In [1]: import numpy as np

In [2]: import numpy.linalg as la

In [3]: np.set_printoptions(precision=1, suppress=True, linewidth=160)

In [4]: rnd = lambda a: np.round(a, 1) + 0

In [5]: E = np.load("dump.npy")

In [6]: rnd(E)
Out[6]: 
array([[ 1. ,  0. ,  0. ,  0. ,  0. ,  0.1],
       [ 0. ,  0.9, -0.1, -0.1,  0. ,  0.3],
       [ 0. , -0.1,  0.9, -0.1,  0. ,  0.3],
       [ 0. , -0.1, -0.1,  0.9,  0. ,  0.2],
       [ 0. ,  0. ,  0. ,  0. ,  1. , -0.1],
       [ 0.1,  0.3,  0.3,  0.2, -0.1,  0.3]])

In [7]: la.cond(E) > 100
Out[7]: np.True_

In [8]: np.argsort(-la.norm(E, axis=0).round(6), kind="stable")[:3]
Out[8]: array([0, 4, 3])

In [9]: x = np.array([0, -1, -2, -2, -3, 1])

In [10]: rnd(np.eye(6) - E)
Out[10]: 
array([[ 0. ,  0. ,  0. ,  0. ,  0. , -0.1],
       [ 0. ,  0.1,  0.1,  0.1,  0. , -0.3],
       [ 0. ,  0.1,  0.1,  0.1,  0. , -0.3],
       [ 0. ,  0.1,  0.1,  0.1,  0. , -0.2],
       [ 0. ,  0. ,  0. ,  0. ,  0. ,  0.1],
       [-0.1, -0.3, -0.3, -0.2,  0.1,  0.7]])

In [11]: rnd(np.trace(E))
Out[11]: np.float64(5.0)

In [12]: rnd(E @ x)
Out[12]: array([ 0.1, -0.3, -1.3, -1.5, -3.3, -0.6])

In [13]: rnd(la.norm(E, 2))
Out[13]: np.float64(1.0)

In [14]: rnd(la.norm(E) ** 2 / la.norm(E, 2) ** 2)
Out[14]: np.float64(5.0)

In [15]: rnd(la.norm(E[0] - E[5]))
Out[15]: np.float64(1.1)

In [16]: rnd(la.norm(E, "nuc"))
Out[16]: np.float64(5.0)

In [17]: rnd(la.norm(E, axis=1))
Out[17]: array([1. , 0.9, 0.9, 1. , 1. , 0.6])

In [18]: K = np.load("x.npy")

In [19]: K
Out[19]: 
array([[-0.2, -6.7, -1.2, -2.6,  2.9, -6.2],
       [-7. ,  4.4,  2.9,  3.5, -3.2, -1.5],
       [ 3.1,  2.1, -3.6, -6.8,  5.2,  0.5],
       [ 0. ,  4.4, -1.6,  7. ,  3.3, -4.3],
       [-4.5,  0.3, -5.7, -2.3,  0. ,  6.4],
       [-2.8,  2.7,  2.8, -7. , -1.4, -5.2],
       [-7.7,  1.4, -2.5, -3.4, -3.5, -2.9],
       [-0.3,  4.7, -0.1,  5.2,  4.9,  5.2],
       [-4.2, -5. ,  0.2,  0.7,  7.2, -2.1],
       [-6. ,  1. , -4.6, -1.4, -4.9, -3.9],
       [ 1.1, -3.9, -7.8,  4.2, -1.8,  1.6],
       [-0.9,  1.9, -7.1, -1.3,  6.3, -1.7],
       [-1.9,  7.9,  0.2, -4.5,  0.2, -3.6],
       [-1.6, -0.9,  5.3, -2.4,  7.1,  3.6],
       [ 2.7,  0.6,  6.3, -5.5, -4.1, -2.4],
       [ 0. , -1.8,  5.3, -6. , -5.8,  0.1],
       [ 6.8,  1.2,  1.9, -2.1, -4.9, -4.6]])

In [20]: x = np.array([0, -1, -2, 1, 2, 1])

In [21]: target = K @ x

In [22]: rnd(la.solve(K.T @ K, K.T @ target))
Out[22]: array([ 0., -1., -2.,  1.,  2.,  1.])

In [23]: rnd(la.pinv(K) @ K)
Out[23]: 
array([[1., 0., 0., 0., 0., 0.],
       [0., 1., 0., 0., 0., 0.],
       [0., 0., 1., 0., 0., 0.],
       [0., 0., 0., 1., 0., 0.],
       [0., 0., 0., 0., 1., 0.],
       [0., 0., 0., 0., 0., 1.]])

In [24]: rng = np.random.default_rng(36)

In [25]: target = target + 0.3 * rng.normal(size=17)

In [26]: rnd(target)
Out[26]: array([  5.8, -14.7,   9.1,   8. ,  15.5, -23.3,  -9.6,  15.7,  17.3,  -6.8,  21.9,  21.9, -16.2,   5.3, -28.8, -26.5, -21.7])

In [27]: b, *_ = la.lstsq(K, target)

In [28]: rnd(K.T @ (target - K @ b))
Out[28]: array([0., 0., 0., 0., 0., 0.])

In [29]: gram = np.cov(K, rowvar=False)

In [30]: np.argsort(-K.std(axis=0).round(6), kind="stable")
Out[30]: array([4, 2, 3, 0, 1, 5])

In [31]: rnd(K.std(axis=0))
Out[31]: array([3.7, 3.6, 4.2, 4.1, 4.4, 3.6])

In [32]: np.median(K, axis=0)
Out[32]: array([-0.9,  1.2, -0.1, -2.3,  0. , -2.1])

In [33]: np.argwhere(np.triu(np.abs(np.corrcoef(K.T)) > 0.8, 1))
Out[33]: array([], shape=(0, 2), dtype=int64)

In [34]: rnd(la.eigvalsh(gram)[::-1])
Out[34]: array([30.8, 18.6, 15.2, 12.7, 11.2, 10.9])

In [35]: rnd(np.corrcoef(K[:, 2], K[:, 0])[0, 1])
Out[35]: np.float64(0.1)

In [36]: rnd(np.polyfit(K[:, 2], K[:, 0], 1))
Out[36]: array([ 0.1, -1.3])

In [37]: arr = np.loadtxt("out1.csv", delimiter=",")

In [38]: rnd(arr)
Out[38]: 
array([[0.5, 0.2, 0.2],
       [0. , 0.7, 0.3],
       [0.2, 0.2, 0.5]])

In [39]: proj = K @ la.solve(K.T @ K, K.T)

In [40]: rnd(np.trace(proj))
Out[40]: np.float64(6.0)

In [41]: la.matrix_rank(np.eye(17) - proj)
Out[41]: np.int64(11)

In [42]: np.allclose(proj @ proj, proj)
Out[42]: True

In [43]: rnd(np.einsum("ii->", arr))
Out[43]: np.float64(1.7)

In [44]: rnd(la.det(arr.T))
Out[44]: np.float64(0.1)

In [45]: rnd(np.kron(np.eye(2, dtype=int), arr))
Out[45]: 
array([[0.5, 0.2, 0.2, 0. , 0. , 0. ],
       [0. , 0.7, 0.3, 0. , 0. , 0. ],
       [0.2, 0.2, 0.5, 0. , 0. , 0. ],
       [0. , 0. , 0. , 0.5, 0.2, 0.2],
       [0. , 0. , 0. , 0. , 0.7, 0.3],
       [0. , 0. , 0. , 0.2, 0.2, 0.5]])

In [46]: rnd(la.eigvals(arr))
Out[46]: array([0.3, 0.4, 1. ])

In [47]: rnd(la.eigvals(arr).sum().real)
Out[47]: np.float64(1.7)

In [48]: rnd(la.det(arr[::-1]))
Out[48]: np.float64(-0.1)

In [49]: rnd(np.poly(arr))
Out[49]: array([ 1. , -1.7,  0.8, -0.1])

In [50]: other = np.array([[1, 3], [0, 0], [1, 3], [3, 0]])

In [51]: C = np.array([[-9, 0, -6], [3, -7, 6]])

In [52]: X = other @ C

In [53]: X
Out[53]: 
array([[  0, -21,  12],
       [  0,   0,   0],
       [  0, -21,  12],
       [-27,   0, -18]])

In [54]: # rows 0 and 2 are equal

In [55]: left, s, Vh = la.svd(X)

In [56]: rnd(s)
Out[56]: array([37.7, 28.3,  0. ])

In [57]: np.argmax(s[:-1] / (s[1:] + 1e-6)) + 1
Out[57]: np.int64(2)

In [58]: other = left[:, :2] @ np.diag(s[:2]) @ Vh[:2]

In [59]: rnd(la.norm(X - other) / la.norm(X))
Out[59]: np.float64(0.0)

In [60]: rnd(np.abs(X - other).max())
Out[60]: np.float64(0.0)

In [61]: la.matrix_rank(X, rtol=0.05)
Out[61]: np.int64(2)

In [62]: np.argsort(-la.norm(X, axis=0).round(6), kind="stable")[:3]
Out[62]: array([1, 0, 2])

In [63]: rnd(la.norm(X, 2) / la.norm(X))
Out[63]: np.float64(0.8)

In [64]: la.matrix_rank(X, rtol=0.1)
Out[64]: np.int64(2)

In [65]: D = la.norm(K[:, None] - K[None], axis=-1)

In [66]: D[2].round(6).argsort(kind="stable")[:4]
Out[66]: array([ 2, 11, 12, 13])

In [67]: D.mean(axis=1).argmax()
Out[67]: np.int64(10)

In [68]: la.matrix_rank(D ** 2)
Out[68]: np.int64(8)

In [69]: rnd(D[2])
Out[69]: array([12.7, 18.2,  0. , 15.4, 12.1, 12.3, 14.7, 14. , 13.6, 15.3, 15.1,  8. , 11. , 12. , 14. , 15. , 14. ])

In [70]: rnd(D[:5, :5])
Out[70]: 
array([[ 0. , 16.8, 12.7, 14.8, 16. ],
       [16.8,  0. , 18.2, 11.5, 14.3],
       [12.7, 18.2,  0. , 15.4, 12.1],
       [14.8, 11.5, 15.4,  0. , 16.3],
       [16. , 14.3, 12.1, 16.3,  0. ]])

In [71]: (D + 1e9 * np.eye(17)).round(6).argmin(axis=1)
Out[71]: array([ 8,  6, 11,  7,  6, 12,  9,  3,  0,  6,  4,  2,  5,  8, 15, 14, 14])

In [72]: rnd(la.norm(K - K.mean(axis=0), axis=1))
Out[72]: array([ 9.5,  9.7,  9.2, 10.2,  9.8,  8.2,  8.1, 11. ,  9.7,  8.6, 11.2,  8.9,  8.1, 10.3, 10.1, 10.2, 10.6])

In [73]: np.unravel_index(D.round(6).argmax(), D.shape)
Out[73]: (np.int64(3), np.int64(15))

In [74]: left, s, Vh = la.svd(X)

In [75]: evecs = Vh[:(s > 1e-8).sum()]

In [76]: x = X[2] + 2 * X[1] + rng.integers(2) * np.eye(3)[2]

In [77]: x
Out[77]: array([  0., -21.,  12.])

In [78]: rnd(np.diag(evecs.T @ evecs))
Out[78]: array([0.7, 0.8, 0.4])

In [79]: rnd(la.norm(x - evecs.T @ evecs @ x))
Out[79]: np.float64(0.0)

In [80]: rnd(np.trace(la.pinv(X) @ X))
Out[80]: np.float64(2.0)

In [81]: np.abs(np.diag(la.qr(X)[1])) > 1e-9
Out[81]: array([ True,  True, False])

In [82]: la.lstsq(X[:-1].T, X[-1])[2]
Out[82]: np.int32(1)

In [83]: np.unique(X.round(6), axis=0).shape
Out[83]: (3, 3)

In [84]: m1 = np.loadtxt("arr.csv", delimiter=",")

In [85]: m1
Out[85]: 
array([[ -1.2,  -0.3,   0.1,   0.7],
       [ -1.1,  -2.6,   1.2,  -0.2],
       [  0.9,  -0.1,  -1. ,  -0.7],
       [  1.2,  -0.4,  -0.3,   0.7],
       [ -0.3,   1.8,   2.3,  -0.6],
       [  0. ,  -1. ,  -0.5,   1.3],
       [  1.3,   0.3,  -0.9,   0.8],
       [ -0.1,  -1.4,  -0.1,  -0.8],
       [-19. ,   2. ,  13. , -10. ],
       [ -0.7,  -0.3,  -2.8,  -1. ],
       [  1.2,  -0.2,   0.7,  -0.3],
       [  1.3,  -1.4,   1.1,  -0.5],
       [ -0.2,  -1. ,   0.3,   0.8],
       [ -0.4,  -1.5,   0.1,   0.6],
       [  0.6,  -0.2,  -0.4,   0.7]])

In [86]: gram = np.cov(m1, rowvar=False)

In [87]: rnd(gram)
Out[87]: 
array([[ 25.3,  -3.1, -16.7,  12.9],
       [ -3.1,   1.4,   2.3,  -1.8],
       [-16.7,   2.3,  12.6,  -8.8],
       [ 12.9,  -1.8,  -8.8,   7.3]])

In [88]: rnd(np.corrcoef(m1[:, 2], m1[:, 0])[0, 1])
Out[88]: np.float64(-0.9)

In [89]: rnd(la.eigvalsh(gram)[::-1])
Out[89]: array([44. ,  1.2,  1. ,  0.5])

In [90]: rnd(m1.std(axis=0))
Out[90]: array([4.9, 1.2, 3.4, 2.6])

In [91]: np.argsort(-m1.std(axis=0).round(6), kind="stable")
Out[91]: array([0, 2, 3, 1])

In [92]: rnd(np.corrcoef(m1.T))
Out[92]: 
array([[ 1. , -0.5, -0.9,  1. ],
       [-0.5,  1. ,  0.5, -0.6],
       [-0.9,  0.5,  1. , -0.9],
       [ 1. , -0.6, -0.9,  1. ]])

In [93]: rnd(np.polyfit(m1[:, 2], m1[:, 0], 1))
Out[93]: array([-1.3,  0. ])

In [94]: proj = m1 @ la.solve(m1.T @ m1, m1.T)

In [95]: np.allclose(proj @ proj, proj)
Out[95]: True

In [96]: rnd(np.trace(proj))
Out[96]: np.float64(4.0)

In [97]: x = np.array([9, 5, 7, -5])

In [98]: a = np.maximum(m1 @ x, 0)

In [99]: rnd(np.maximum(m1 @ x, 0) - np.maximum(-m1 @ x, 0))
Out[99]: array([-15.1, -13.5,   4.1,   3.2,  25.4, -15. ,   2.9,  -4.6, -20. , -22.4,  16.2,  14.9,  -8.7, -13.4,  -1.9])

In [100]: rnd(m1.T @ a)
Out[100]: array([ 42.5,  20.8,  78.5, -25.9])

In [101]: m1 * (a > 1e-9)[:, None]
Out[101]: 
array([[-0. , -0. ,  0. ,  0. ],
       [-0. , -0. ,  0. , -0. ],
       [ 0.9, -0.1, -1. , -0.7],
       [ 1.2, -0.4, -0.3,  0.7],
       [-0.3,  1.8,  2.3, -0.6],
       [ 0. , -0. , -0. ,  0. ],
       [ 1.3,  0.3, -0.9,  0.8],
       [-0. , -0. , -0. , -0. ],
       [-0. ,  0. ,  0. , -0. ],
       [-0. , -0. , -0. , -0. ],
       [ 1.2, -0.2,  0.7, -0.3],
       [ 1.3, -1.4,  1.1, -0.5],
       [-0. , -0. ,  0. ,  0. ],
       [-0. , -0. ,  0. ,  0. ],
       [ 0. , -0. , -0. ,  0. ]])
